In [1]: import numpy as np

In [2]: np.set_printoptions(precision=2, suppress=True, linewidth=120)

In [3]: mat = np.load("out8.npy")

In [4]: print(mat)
[[ 0.36  0.32  0.53  0.58 -0.25  0.32 -0.55  0.06  0.03  0.5  -0.22]
 [-0.12  0.2  -0.68 -0.15  0.03 -0.43  0.59 -0.25 -0.12 -0.58 -0.05]
 [ 0.68  0.59  0.71  0.83 -0.15  0.31 -0.62  0.07  0.1   0.08 -0.55]
 [ 0.6   0.1  -0.13  0.18 -0.22 -0.38  0.47  0.08  0.   -0.59 -0.53]
 [-0.07  0.04 -0.41  0.42 -0.08  0.21  0.02 -0.49  0.13  0.11 -0.12]
 [-0.27 -0.66  0.77 -0.5  -0.36  0.47 -0.37 -0.2   0.37  0.25  0.39]
 [-0.08  0.    0.17  0.22  0.06  0.03  0.11  0.23  0.2   0.16 -0.17]
 [-0.48  0.08 -0.38  0.09  0.22  0.11 -0.18  0.17 -0.42  0.69  0.05]
 [-0.58 -0.1   0.15 -0.15  0.14 -0.25  0.02  0.45 -0.17  0.12  0.03]
 [-0.01  0.13  0.22  0.31  0.13  0.02 -0.02  0.14  0.04  0.29 -0.4 ]
 [-0.31  0.36 -0.86  0.05  0.43 -0.43  0.64 -0.17  0.08 -0.31 -0.44]
 [-0.4  -0.41 -0.8  -0.62 -0.09 -0.57  0.72  0.15 -0.25 -0.59  0.26]]

In [5]: w1 = np.array([[4, 1, 3, 2],
   ...:     [3, -3, -3, -4],
   ...:     [-5, -5, -5, -3],
   ...:     [-4, 0, -5, -1],
   ...:     [-5, -1, -4, 3],
   ...:     [2, 2, 1, -2],
   ...:     [3, 2, -1, -1],
   ...:     [4, 0, -4, 4],
   ...:     [1, -3, -1, 3],
   ...:     [4, -1, 2, 4],
   ...:     [-3, 4, 4, 1]])

In [6]: b = np.array([3, -1, 0, 3])

In [7]: H = np.maximum(mat @ w1 + b, 0)

In [8]: (H > 0).astype(int)
Out[8]: 
array([[1, 0, 0, 1],
       [1, 1, 1, 1],
       [1, 0, 0, 0],
       [1, 0, 0, 1],
       [1, 1, 1, 1],
       [0, 0, 1, 1],
       [1, 0, 0, 1],
       [1, 1, 1, 1],
       [1, 0, 0, 1],
       [1, 0, 0, 1],
       [1, 1, 0, 1],
       [1, 1, 1, 1]])

In [9]: C = np.array([[3, 2], [0, 1], [-1, 1], [2, 3]])

In [10]: (H @ C).round(6).argmax(axis=1)
Out[10]: array([0, 1, 0, 0, 1, 1, 1, 1, 1, 0, 0, 1])

In [11]: np.round(np.linalg.norm(mat, "nuc"), 2)
Out[11]: np.float64(9.82)

In [12]: round(float(np.linalg.norm(mat, 2)), 2)
Out[12]: 3.0

In [13]: round(np.linalg.norm(mat) ** 2 / np.linalg.norm(mat, 2) ** 2, 2)
Out[13]: np.float64(1.96)

In [14]: print(round(np.linalg.norm(mat, 1), 2), round(np.linalg.norm(mat, np.inf), 2))
5.81 4.86

In [15]: print(np.linalg.norm(mat, axis=0))
[1.37 1.13 1.91 1.44 0.74 1.17 1.54 0.84 0.7  1.44 1.12]

In [16]: print(round(float(np.linalg.norm(mat[11] - mat[5])), 2))
2.48

In [17]: M = np.loadtxt("run6.csv", delimiter=",")

In [18]: M
Out[18]: 
array([[-2.69,  1.05, -1.16, -1.84, -1.72],
       [ 0.67, -2.78, -2.58,  0.07, -1.07],
       [-1.34, -0.79, -0.94, -1.06,  3.4 ],
       [ 2.46,  1.93, -1.65, -1.83,  0.4 ],
       [ 0.67, -1.69,  2.1 , -2.85, -0.44]])

In [19]: np.linalg.svd(M, compute_uv=False)
Out[19]: array([4., 4., 4., 4., 4.])

In [20]: np.round(M[:, 4] @ M[:, 3], 2)
Out[20]: np.float64(-0.0)

In [21]: f = np.array([1, 2, 4, 3, 3])

In [22]: B = M + np.outer(f, np.eye(5)[2])

In [23]: np.linalg.matrix_rank(B - M)
Out[23]: np.int64(1)

In [24]: B
Out[24]: 
array([[-2.69,  1.05, -0.16, -1.84, -1.72],
       [ 0.67, -2.78, -0.58,  0.07, -1.07],
       [-1.34, -0.79,  3.06, -1.06,  3.4 ],
       [ 2.46,  1.93,  1.35, -1.83,  0.4 ],
       [ 0.67, -1.69,  5.1 , -2.85, -0.44]])

In [25]: print(np.linalg.svd(mat, compute_uv=False))
[3.   2.1  1.47 1.04 0.72 0.5  0.35 0.25 0.18 0.13 0.08]

In [26]: mat[12]
IndexError: index 12 is out of bounds for axis 0 with size 12


In [27]: np.linalg.matrix_rank(mat)
Out[27]: np.int64(11)

In [28]: mat.sum(axis=1)
Out[28]: array([ 1.68, -1.56,  2.05, -0.42, -0.24, -0.11,  0.93, -0.05, -0.34,  0.85, -0.96, -2.6 ])

In [29]: arr = np.loadtxt("w.csv", delimiter=",")

In [30]: arr
Out[30]: 
array([[-0.28, -0.3 ,  0.52, -0.75],
       [-0.47, -0.78, -0.13,  0.4 ],
       [ 0.37, -0.35, -0.71, -0.49],
       [-0.75,  0.42, -0.46, -0.21]])

In [31]: w1 = np.array([[0, 2, 0], [1, 2, 0], [0, 2, 2], [2, 2, 2]])

In [32]: b = np.array([1, 0, 2])

In [33]: H = np.maximum(arr @ w1 + b, 0)

In [34]: H
Out[34]: 
array([[0.  , 0.  , 1.53],
       [1.01, 0.  , 2.52],
       [0.  , 0.  , 0.  ],
       [1.01, 0.  , 0.65]])

In [35]: print((H > 0).astype(int))
[[0 0 1]
 [1 0 1]
 [0 0 0]
 [1 0 1]]

In [36]: C = np.array([[-1, 3], [0, 3], [-2, 2]])

In [37]: (H @ C).round(6).argmax(axis=1)
Out[37]: array([1, 1, 0, 1])

In [38]: w1 @ C
Out[38]: 
array([[ 0,  6],
       [-1,  9],
       [-4, 10],
       [-6, 16]])

In [39]: x0 = np.array([2, -5, 4, -2])

In [40]: [p for p in range(1, 25) if np.allclose(np.linalg.matrix_power(arr, p), np.eye(4))]
Out[40]: []

In [41]: print(np.linalg.inv(arr))
[[-0.28 -0.47  0.37 -0.75]
 [-0.3  -0.78 -0.35  0.42]
 [ 0.52 -0.13 -0.71 -0.46]
 [-0.75  0.4  -0.49 -0.21]]

In [42]: np.round(np.linalg.det(arr), 2)
Out[42]: np.float64(-1.0)

In [43]: B = np.c_[mat[:, :3] @ np.array([[-6, 6, 2], [2, 4, 8], [3, -6, -3]]), np.array([-4, -2, -9, 3, 6, 1, 6, -8, -9, -4, 3, -9])]

In [44]: B.round(2) + 0
Out[44]: 
array([[ 0.07,  0.26,  1.69, -4.  ],
       [-0.92,  4.16,  3.4 , -2.  ],
       [-0.77,  2.18,  3.95, -9.  ],
       [-3.79,  4.78,  2.39,  3.  ],
       [-0.73,  2.2 ,  1.41,  6.  ],
       [ 2.61, -8.88, -8.13,  1.  ],
       [ 0.99, -1.5 , -0.67,  6.  ],
       [ 1.9 , -0.28,  0.82, -8.  ],
       [ 3.73, -4.78, -2.41, -9.  ],
       [ 0.98, -0.86,  0.36, -4.  ],
       [ 0.  ,  4.74,  4.84,  3.  ],
       [-0.82,  0.76, -1.68, -9.  ]])

In [45]: np.round(np.linalg.norm(B - mat @ np.linalg.lstsq(mat, B)[0], axis=0), 2) + 0
Out[45]: array([0.  , 0.  , 0.  , 6.93])

In [46]: print(np.linalg.matrix_rank(np.c_[mat, B]))
12

In [47]: np.linalg.matrix_rank(B)
Out[47]: np.int64(4)

In [48]: np.round(np.linalg.lstsq(mat, B[:, 0])[0], 2) + 0
Out[48]: array([-6.,  2.,  3.,  0.,  0.,  0.,  0.,  0.,  0.,  0.,  0.])

In [49]: B = np.array([[2, 1, 0, -2, 1, 1, 3, 3],
    ...:     [3, -2, 0, 1, 0, -2, -1, 1],
    ...:     [-3, -3, -1, -2, -3, 3, -1, 3],
    ...:     [2, 0, 3, 3, -2, 3, 0, -3],
    ...:     [0, -2, 2, 3, -2, 1, 0, 0],
    ...:     [1, -3, 0, -3, 1, -3, 3, 3],
    ...:     [-1, -1, 0, 3, 0, 0, 3, 3],
    ...:     [0, -2, 3, 0, -3, -1, 1, -3]])

In [50]: C = np.array([[-2, 3], [-3, 2]])

In [51]: K = np.block([[B, np.zeros((8, 2))], [np.zeros((2, 8)), C]])

In [52]: K
Out[52]: 
array([[ 2.,  1.,  0., -2.,  1.,  1.,  3.,  3.,  0.,  0.],
       [ 3., -2.,  0.,  1.,  0., -2., -1.,  1.,  0.,  0.],
       [-3., -3., -1., -2., -3.,  3., -1.,  3.,  0.,  0.],
       [ 2.,  0.,  3.,  3., -2.,  3.,  0., -3.,  0.,  0.],
       [ 0., -2.,  2.,  3., -2.,  1.,  0.,  0.,  0.,  0.],
       [ 1., -3.,  0., -3.,  1., -3.,  3.,  3.,  0.,  0.],
       [-1., -1.,  0.,  3.,  0.,  0.,  3.,  3.,  0.,  0.],
       [ 0., -2.,  3.,  0., -3., -1.,  1., -3.,  0.,  0.],
       [ 0.,  0.,  0.,  0.,  0.,  0.,  0.,  0., -2.,  3.],
       [ 0.,  0.,  0.,  0.,  0.,  0.,  0.,  0., -3.,  2.]])

In [53]: def softmax(z):
    ...:     e = np.exp(z - z.max(axis=-1, keepdims=True))
    ...:     return e / e.sum(axis=-1, keepdims=True)
    ...: 

In [54]: softmax(K).sum(axis=1)
Out[54]: array([1., 1., 1., 1., 1., 1., 1., 1., 1., 1.])

In [55]: np.round(softmax(K[2]), 2) + 0
Out[55]: array([0.  , 0.  , 0.01, 0.  , 0.  , 0.47, 0.01, 0.47, 0.02, 0.02])

In [56]: np.round(softmax(K[2] + -2), 2) + 0
Out[56]: array([0.  , 0.  , 0.01, 0.  , 0.  , 0.47, 0.01, 0.47, 0.02, 0.02])

In [57]: print(np.round(softmax(10 * K[2]), 2) + 0)
[0.  0.  0.  0.  0.  0.5 0.  0.5 0.  0. ]

In [58]: att = K @ K.T / np.sqrt(10)

In [59]: np.round(softmax(att), 2) + 0
Out[59]: 
array([[0.92, 0.  , 0.  , 0.  , 0.  , 0.07, 0.  , 0.  , 0.  , 0.  ],
       [0.  , 0.91, 0.  , 0.  , 0.01, 0.07, 0.  , 0.  , 0.  , 0.  ],
       [0.  , 0.  , 1.  , 0.  , 0.  , 0.  , 0.  , 0.  , 0.  , 0.  ],
       [0.  , 0.  , 0.  , 1.  , 0.  , 0.  , 0.  , 0.  , 0.  , 0.  ],
       [0.  , 0.  , 0.  , 0.46, 0.46, 0.  , 0.01, 0.05, 0.  , 0.  ],
       [0.  , 0.  , 0.  , 0.  , 0.  , 1.  , 0.  , 0.  , 0.  , 0.  ],
       [0.  , 0.  , 0.  , 0.  , 0.  , 0.  , 0.99, 0.  , 0.  , 0.  ],
       [0.  , 0.  , 0.  , 0.02, 0.  , 0.  , 0.  , 0.97, 0.  , 0.  ],
       [0.01, 0.01, 0.01, 0.01, 0.01, 0.01, 0.01, 0.01, 0.54, 0.39],
       [0.01, 0.01, 0.01, 0.01, 0.01, 0.01, 0.01, 0.01, 0.39, 0.54]])

In [60]: np.round(softmax(att)[2] @ K, 2) + 0
Out[60]: array([-3., -3., -1., -2., -3.,  3., -1.,  3.,  0.,  0.])

In [61]: np.round(softmax(att + np.triu(np.full(att.shape, -np.inf), 1)), 2) + 0
Out[61]: 
array([[1.  , 0.  , 0.  , 0.  , 0.  , 0.  , 0.  , 0.  , 0.  , 0.  ],
       [0.  , 1.  , 0.  , 0.  , 0.  , 0.  , 0.  , 0.  , 0.  , 0.  ],
       [0.  , 0.  , 1.  , 0.  , 0.  , 0.  , 0.  , 0.  , 0.  , 0.  ],
       [0.  , 0.  , 0.  , 1.  , 0.  , 0.  , 0.  , 0.  , 0.  , 0.  ],
       [0.  , 0.  , 0.  , 0.5 , 0.5 , 0.  , 0.  , 0.  , 0.  , 0.  ],
       [0.  , 0.  , 0.  , 0.  , 0.  , 1.  , 0.  , 0.  , 0.  , 0.  ],
       [0.  , 0.  , 0.  , 0.  , 0.  , 0.  , 0.99, 0.  , 0.  , 0.  ],
       [0.  , 0.  , 0.  , 0.02, 0.  , 0.  , 0.  , 0.97, 0.  , 0.  ],
       [0.01, 0.01, 0.01, 0.01, 0.01, 0.01, 0.01, 0.01, 0.88, 0.  ],
       [0.01, 0.01, 0.01, 0.01, 0.01, 0.01, 0.01, 0.01, 0.39, 0.54]])

In [62]: B = np.linalg.inv(K)

In [63]: round(float(np.linalg.slogdet(K)[0]), 2)
Out[63]: 1.0

In [64]: round(np.linalg.det(K) * np.linalg.det(B), 2)
Out[64]: np.float64(1.0)

In [65]: np.allclose(B, K.T)
Out[65]: False

In [66]: rng = np.random.default_rng(9098)

In [67]: idx = rng.permutation(10)

In [68]: print(idx)
[3 6 7 1 8 0 4 9 2 5]

In [69]: B = K[idx][:, idx]

In [70]: np.sort(np.abs(np.linalg.eigvals(B)))
Out[70]: array([2.1 , 2.1 , 2.24, 2.24, 3.43, 3.43, 3.87, 3.87, 5.44, 5.44])

In [71]: np.diag(B)
Out[71]: array([ 3.,  3., -3., -2., -2.,  2., -2.,  2., -1., -3.])

In [72]: B
Out[72]: 
array([[ 3.,  0., -3.,  0.,  0.,  2., -2.,  0.,  3.,  3.],
       [ 3.,  3.,  3., -1.,  0., -1.,  0.,  0.,  0.,  0.],
       [ 0.,  1., -3., -2.,  0.,  0., -3.,  0.,  3., -1.],
       [ 1., -1.,  1., -2.,  0.,  3.,  0.,  0.,  0., -2.],
       [ 0.,  0.,  0.,  0., -2.,  0.,  0.,  3.,  0.,  0.],
       [-2.,  3.,  3.,  1.,  0.,  2.,  1.,  0.,  0.,  1.],
       [ 3.,  0.,  0., -2.,  0.,  0., -2.,  0.,  2.,  1.],
       [ 0.,  0.,  0.,  0., -3.,  0.,  0.,  2.,  0.,  0.],
       [-2., -1.,  3., -3.,  0., -3., -3.,  0., -1.,  3.],
       [-3.,  3.,  3., -3.,  0.,  1.,  1.,  0.,  0., -3.]])

In [73]: round(float(np.linalg.det(B)), 2), round(float(np.linalg.det(K[idx])), 2)
Out[73]: (114285.0, -114285.0)

In [74]: x0 = np.array([-1, 2, -2, 1, -3, -1, 1, 3, -3, -1])

In [75]: target = K @ x0

In [76]: print(target)
[  6.  -2.  11. -11.   0.   2.  14.  -8.   3.   7.]

In [77]: np.round(np.linalg.solve(K, K[:, 6]), 2) + 0
Out[77]: array([0., 0., 0., 0., 0., 0., 1., 0., 0., 0.])

In [78]: print(np.linalg.solve(K, target + K[:, 4]))
[-1.  2. -2.  1. -2. -1.  1.  3. -3. -1.]

In [79]: np.linalg.solve(K, target)
Out[79]: array([-1.,  2., -2.,  1., -3., -1.,  1.,  3., -3., -1.])

In [80]: q, evecs = np.linalg.qr(K[:, :7])[0], np.linalg.qr(K[:, 7:])[0]

In [81]: sv = np.linalg.svd(q.T @ evecs, compute_uv=False)

In [82]: (sv > 0.9).sum()
Out[82]: np.int64(1)

In [83]: sv.round(2) + 0
Out[83]: array([0.99, 0.  , 0.  ])

In [84]: round(float(np.linalg.norm(q @ q.T - evecs @ evecs.T, 2)), 2)
Out[84]: 1.0

In [85]: J = np.load("m.npy")

In [86]: J
Out[86]: 
array([[  5.24,  -0.6 ,  -7.21,  -4.93,   6.56,  -3.42,  -0.26,   0.35],
       [  8.72,   5.58,   2.58,  -4.82,  -7.54,  -8.96,   4.18,   0.31],
       [ -6.16,   3.23,  -1.12,  -6.12,  -0.09,   1.31,   5.37,   8.54],
       [ -1.37,   0.32,  -5.38,   3.43,  -2.69,  -2.87, -11.29,   9.33],
       [ -6.54,  -7.34,  -3.97,  -3.89,  -6.55,  -1.35,  -5.69,  -6.36],
       [  1.57,   2.33,   7.36,  -9.64,  -0.59,   5.54,  -3.77,  -5.08],
       [ -7.7 ,  11.29,  -5.15,   3.45,  -0.32,  -0.96,   0.57,  -3.43]])

In [87]: x0 = np.array([2, 2, 0, 0, 0, 2, 1, 0])

In [88]: h = np.maximum(J @ x0, 0)

In [89]: J.T @ h
Out[89]: array([ 107.18,  189.33,  101.42, -221.24, -108.65,  -59.9 ,   19.42,  -73.02])

In [90]: np.tanh(J @ x0)
Out[90]: array([ 0.98,  1.  ,  0.97, -1.  , -1.  ,  1.  ,  1.  ])

In [91]: np.maximum(J @ (3 * x0), 0)
Out[91]: array([ 6.62, 44.63,  6.39,  0.  ,  0.  , 45.32, 17.42])
